% ipython --no-banner

In [1]: import numpy as np

In [2]: np.set_printoptions(precision=2, suppress=True, linewidth=140, sign=" ")

In [3]: W2 = np.sign(np.array([[3, 1, 3], [1, 3, 2], [5, 0, 3]]))

In [4]: other = (np.tril(W2, -1) + np.eye(3)) @ (np.triu(W2, 1) + np.eye(3))

In [5]: w = np.array([-1, 0, -1])

In [6]: data = np.rint(other * w @ np.linalg.inv(other)) + 0

In [7]: print(data)
[[-1.  1. -1.]
 [ 0.  1. -2.]
 [ 0.  1. -2.]]

In [8]: U, sv, vt = np.linalg.svd(data)

In [9]: print(sv.round(2) + 0)
[ 3.46  1.    0.  ]

In [10]: other = U[:, :2] @ np.diag(sv[:2]) @ vt[:2]

In [11]: print(np.linalg.matrix_rank(other))
2

In [12]: print(round(float(np.linalg.norm(data - other) / np.linalg.norm(data)), 2))
0.0

In [13]: print(np.linalg.matrix_rank(data, rtol=0.05))
2

In [14]: print(round(float(np.linalg.norm(data - other, 2)), 2), round(sv[2], 2))
0.0 0.0

In [15]: rank = np.linalg.matrix_rank(data)

In [16]: print(rank)
2

In [17]: null = np.linalg.svd(data)[2][rank:].T

In [18]: print(null[:, 0] / null[np.abs(null[:, 0]).round(6).argmax(), 0])
[ 0.5  1.   0.5]

In [19]: print([int(np.linalg.matrix_rank(np.delete(data, i, axis=0))) for i in range(3)])
[1, 2, 2]

In [20]: print(np.allclose(data @ null, 0))
True

In [21]: U, sv, vt = np.linalg.svd(data)

In [22]: vecs = vt[:(sv > 1e-8).sum()]

In [23]: rng = np.random.default_rng(859300)

In [24]: x = data[1] + 5 * data[2] + rng.integers(2) * np.eye(3)[1]

In [25]: print(x)
[  0.   6. -12.]

In [26]: print(vecs.T @ vecs)
[[ 0.83 -0.33 -0.17]
 [-0.33  0.33 -0.33]
 [-0.17 -0.33  0.83]]

In [27]: U, sv, vt = np.linalg.svd(data, full_matrices=False)

In [28]: print(round(float(np.sqrt((sv ** 2).sum())), 2), round(np.linalg.norm(data), 2))
3.61 3.61

In [29]: print(U.shape, sv.shape, vt.shape)
(3, 3) (3,) (3, 3)

In [30]: print(np.round(vt @ vt.T, 2) + 0)
[[ 1.  0.  0.]
 [ 0.  1.  0.]
 [ 0.  0.  1.]]

In [31]: print(np.round(U.T @ U, 2) + 0)
[[ 1.  0.  0.]
 [ 0.  1.  0.]
 [ 0.  0.  1.]]

In [32]: print(np.cumsum(sv ** 2) / np.sum(sv ** 2))
[ 0.92  1.    1.  ]

In [33]: print(np.round(sv / sv[0], 2) + 0)
[ 1.    0.29  0.  ]

In [34]: print(np.abs(U[:, 0]).round(6).argmax())
1

In [35]: print(np.round(U.T @ data @ vt.T, 2) + 0)
[[ 3.46  0.    0.  ]
 [ 0.    1.    0.  ]
 [ 0.    0.    0.  ]]

In [36]: print(sv.round(2) + 0)
[ 3.46  1.    0.  ]
